$ python3 -q
>>> import numpy as np
>>> np.set_printoptions(precision=2, suppress=True, linewidth=160, legacy="1.25")
>>> mat = np.array([[-2.1, -1.2, 0.5, -0.8, -0.7, -0.3, 0.7, -1.3, -0.7],
...     [1.3, -0.4, 1.8, -0.7, 0.2, 0.0, 0.3, -0.2, -1.0],
...     [0.9, -0.1, -2.0, 1.1, 0.6, 0.4, -1.1, 0.4, 2.4],
...     [0.2, 0.2, 0.1, 1.0, 0.4, -0.8, -1.9, 1.5, 0.4],
...     [0.6, 1.0, 1.2, -0.1, -1.1, 1.2, 1.3, 0.8, -1.1],
...     [0.7, 0.9, 0.7, -1.3, -0.5, -0.6, -0.8, 0.4, 1.0],
...     [1.3, -1.5, -1.5, 0.7, -0.1, -0.6, 2.2, 0.2, -0.1],
...     [1.2, -1.4, 0.3, 1.2, 0.1, -0.2, 0.5, -0.4, 2.1]])
>>> rng = np.random.default_rng(2406)
>>> mat[6] = mat[4] + 0.1 * rng.normal(size=9)
>>> mat
array([[-2.1 , -1.2 ,  0.5 , -0.8 , -0.7 , -0.3 ,  0.7 , -1.3 , -0.7 ],
       [ 1.3 , -0.4 ,  1.8 , -0.7 ,  0.2 ,  0.  ,  0.3 , -0.2 , -1.  ],
       [ 0.9 , -0.1 , -2.  ,  1.1 ,  0.6 ,  0.4 , -1.1 ,  0.4 ,  2.4 ],
       [ 0.2 ,  0.2 ,  0.1 ,  1.  ,  0.4 , -0.8 , -1.9 ,  1.5 ,  0.4 ],
       [ 0.6 ,  1.  ,  1.2 , -0.1 , -1.1 ,  1.2 ,  1.3 ,  0.8 , -1.1 ],
       [ 0.7 ,  0.9 ,  0.7 , -1.3 , -0.5 , -0.6 , -0.8 ,  0.4 ,  1.  ],
       [ 0.45,  1.1 ,  1.27,  0.06, -1.03,  1.2 ,  1.28,  0.89, -1.06],
       [ 1.2 , -1.4 ,  0.3 ,  1.2 ,  0.1 , -0.2 ,  0.5 , -0.4 ,  2.1 ]])
>>> x0 = np.array([1, 1, 0, 0, 2, 1, 2, 0, 1])
>>> a = np.maximum(mat @ x0, 0)
>>> np.flatnonzero(a > 1e-9)
array([1, 2, 4, 6, 7])
>>> mat.T @ a
array([ 9.24, -0.2 ,  2.56,  5.62, -2.53,  5.58,  4.37,  3.31,  6.81])
>>> np.tanh(mat @ x0)
array([-1.  ,  0.72,  0.99, -1.  ,  0.97, -0.54,  0.97,  0.99])
>>> mat * (a > 1e-9)[:, None]
array([[-0.  , -0.  ,  0.  , -0.  , -0.  , -0.  ,  0.  , -0.  , -0.  ],
       [ 1.3 , -0.4 ,  1.8 , -0.7 ,  0.2 ,  0.  ,  0.3 , -0.2 , -1.  ],
       [ 0.9 , -0.1 , -2.  ,  1.1 ,  0.6 ,  0.4 , -1.1 ,  0.4 ,  2.4 ],
       [ 0.  ,  0.  ,  0.  ,  0.  ,  0.  , -0.  , -0.  ,  0.  ,  0.  ],
       [ 0.6 ,  1.  ,  1.2 , -0.1 , -1.1 ,  1.2 ,  1.3 ,  0.8 , -1.1 ],
       [ 0.  ,  0.  ,  0.  , -0.  , -0.  , -0.  , -0.  ,  0.  ,  0.  ],
       [ 0.45,  1.1 ,  1.27,  0.06, -1.03,  1.2 ,  1.28,  0.89, -1.06],
       [ 1.2 , -1.4 ,  0.3 ,  1.2 ,  0.1 , -0.2 ,  0.5 , -0.4 ,  2.1 ]])
>>> A2 = np.array([[-1, 2, -5],
...     [3, -3, -2],
...     [-5, 4, -5],
...     [4, 5, -5],
...     [-5, -1, 1],
...     [1, 2, -4],
...     [-3, -1, -5],
...     [-5, 5, 5],
...     [-3, -5, 4]])
>>> np.linalg.matrix_rank(np.vstack([mat, A2.T]))
9
>>> print(np.linalg.matrix_rank(mat @ A2))
3
>>> np.vstack([mat, A2.T]).shape
(11, 9)
>>> np.einsum("ij,ij->i", mat, mat)
array([ 9.99,  6.75, 13.68,  7.91,  9.  ,  5.89,  9.05,  9.8 ])
>>> np.einsum("ij->j", mat)
array([ 3.25,  0.1 ,  3.87,  0.46, -2.03,  0.9 ,  0.28,  2.09,  2.04])
>>> x0 = np.array([1, 2, 1, 3, 3, 2, 1, 2, 2])
>>> (mat @ x0).argmax()
2
>>> mat @ np.eye(9)[4]
array([-0.7 ,  0.2 ,  0.6 ,  0.4 , -1.1 , -0.5 , -1.03,  0.1 ])
>>> (mat * x0).sum(axis=1)
array([-12.4 ,  -1.3 ,   9.1 ,   5.2 ,   3.3 ,  -1.4 ,   4.31,   6.1 ])
>>> m1 = np.loadtxt("mat.csv", delimiter=",")
>>> m1
array([[-2., -2.,  2.,  1., -3.,  0., -2., -2.],
       [ 1., -1.,  0.,  1., -3.,  2.,  1.,  0.],
       [ 2., -1.,  1., -2.,  6.,  0., -1.,  1.],
       [ 2.,  2., -1., -1.,  3., -2., -2.,  2.],
       [ 2.,  1.,  1.,  1., -3.,  0.,  1.,  2.],
       [ 0., -1., -1.,  0.,  0.,  2., -2., -2.],
       [-1.,  1.,  0.,  1., -3.,  1.,  2., -1.],
       [-2.,  0., -1.,  1., -3., -1.,  1., -2.],
       [-2., -1., -2.,  0.,  0., -2., -1.,  0.]])
>>> blk = np.stack([m1, 2 * m1, m1[::-1]])
>>> np.einsum("bij,cij->bc", blk, blk)
array([[214., 428., -19.],
       [428., 856., -38.],
       [-19., -38., 214.]])
>>> blk.sum(axis=0)
array([[ -8.,  -7.,   4.,   3.,  -9.,  -2.,  -7.,  -6.],
       [  1.,  -3.,  -1.,   4., -12.,   5.,   4.,  -2.],
       [  5.,  -2.,   3.,  -5.,  15.,   1.,  -1.,   2.],
       [  6.,   5.,  -4.,  -3.,   9.,  -4.,  -8.,   4.],
       [  8.,   4.,   4.,   4., -12.,   0.,   4.,   8.],
       [  2.,  -1.,  -4.,  -1.,   3.,   4.,  -8.,  -4.],
       [ -1.,   2.,   1.,   1.,  -3.,   3.,   5.,  -2.],
       [ -5.,  -1.,  -3.,   4., -12.,  -1.,   4.,  -6.],
       [ -8.,  -5.,  -4.,   1.,  -3.,  -6.,  -5.,  -2.]])
>>> blk.shape
(3, 9, 8)
>>> np.linalg.norm(blk, axis=(1, 2))
array([14.63, 29.26, 14.63])
>>> np.linalg.matrix_rank(blk)
array([7, 7, 7])
>>> U, sigma, Vh = np.linalg.svd(m1)
>>> sigma.round(2) + 0
array([11.04,  6.28,  5.01,  3.59,  3.05,  2.11,  0.93,  0.  ])
>>> np.argmax(sigma[:-1] / (sigma[1:] + 1e-6)) + 1
7
>>> A2 = U[:, :7] @ np.diag(sigma[:7]) @ Vh[:7]
>>> A2.round(2) + 0
array([[-2., -2.,  2.,  1., -3.,  0., -2., -2.],
       [ 1., -1.,  0.,  1., -3.,  2.,  1.,  0.],
       [ 2., -1.,  1., -2.,  6.,  0., -1.,  1.],
       [ 2.,  2., -1., -1.,  3., -2., -2.,  2.],
       [ 2.,  1.,  1.,  1., -3.,  0.,  1.,  2.],
       [ 0., -1., -1.,  0.,  0.,  2., -2., -2.],
       [-1.,  1.,  0.,  1., -3.,  1.,  2., -1.],
       [-2.,  0., -1.,  1., -3., -1.,  1., -2.],
       [-2., -1., -2.,  0.,  0., -2., -1.,  0.]])
>>> np.linalg.matrix_rank(m1, rtol=0.05)
7
>>> round(float(np.linalg.norm(m1 - A2, 2)), 2), round(sigma[7], 2)
(0.0, 0.0)
>>> np.linalg.matrix_rank(A2)
7
>>> m1 @ m1
Traceback (most recent call last):
  File "<python-input-38>", line 1, in <module>
    m1 @ m1
    ~~~^~~~
ValueError: matmul: Input operand 1 has a mismatch in its core dimension 0, with gufunc signature (n?,k),(k,m?)->(n?,m?) (size 9 is different from 8)
>>> cov = m1.T @ m1
>>> np.trace(cov), (m1 ** 2).sum()
(214.0, 214.0)
>>> np.linalg.matrix_rank(cov)
7
>>> np.round(np.linalg.eigvalsh(cov)[::-1], 2) + 0
array([121.97,  39.44,  25.09,  12.88,   9.29,   4.47,   0.86,   0.  ])
>>> np.allclose(cov, cov.T)
True
>>> U, sigma, Vh = np.linalg.svd(m1)
>>> vecs = Vh[:(sigma > 1e-8).sum()]
>>> x0 = m1[6] + -3 * m1[3] + rng.integers(2) * np.eye(8)[1]
>>> x0
array([ -7.,  -5.,   3.,   4., -12.,   7.,   8.,  -7.])
>>> round(float(np.linalg.norm(x0 - vecs.T @ vecs @ x0)), 2)
0.0
>>> arr = np.loadtxt("x.csv", delimiter=",")
>>> print(arr)
[[-4. -5. -3.  5.  2. -2. -2. -4.  2. -3. -2.]
 [ 0.  2.  1.  0. -5.  0. -5.  5. -3.  0.  1.]
 [-2. -5. -2. -1.  4. -1.  5.  4. -2. -5. -5.]
 [-8.  0.  2.  0.  2. -4. -2. -2.  5.  0.  2.]
 [ 4. -2. -4.  1.  0.  2. -1. -4.  2.  0. -1.]
 [ 8.  0. -5. -2.  2.  4.  2. -2. -5. -2.  0.]
 [-2.  5. -5. -1.  0. -1.  1. -1.  4.  5.  4.]
 [10. -5. -5. -5. -1.  5.  2. -4.  5. -2. -3.]
 [ 6. -5.  3. -1.  0.  3. -4.  0.  0. -1.  1.]
 [10. -1. -1.  3. -4.  5.  4. -1. -1.  2.  4.]]
>>> u = np.array([1, -2])
>>> np.cross(arr[0, :3], arr[5, :3])
array([ 25., -44.,  40.])
>>> [round(float(x), 2) for x in np.linalg.svd(arr, compute_uv=False)[:3]]
[24.31, 16.24, 13.99]
>>> np.argsort(-np.linalg.norm(arr, axis=0).round(6), kind="stable")[:3]
array([0, 1, 2])
>>> np.linalg.matrix_rank(arr, rtol=0.1)
8
>>> blk = np.stack([arr, 2 * arr, arr[::-1]])
>>> np.linalg.norm(blk, axis=(1, 2))
array([36.82, 73.65, 36.82])
>>> np.einsum("bij,cij->bc", blk, blk)
array([[1356., 2712.,  142.],
       [2712., 5424.,  284.],
       [ 142.,  284., 1356.]])
>>> blk.shape
(3, 10, 11)
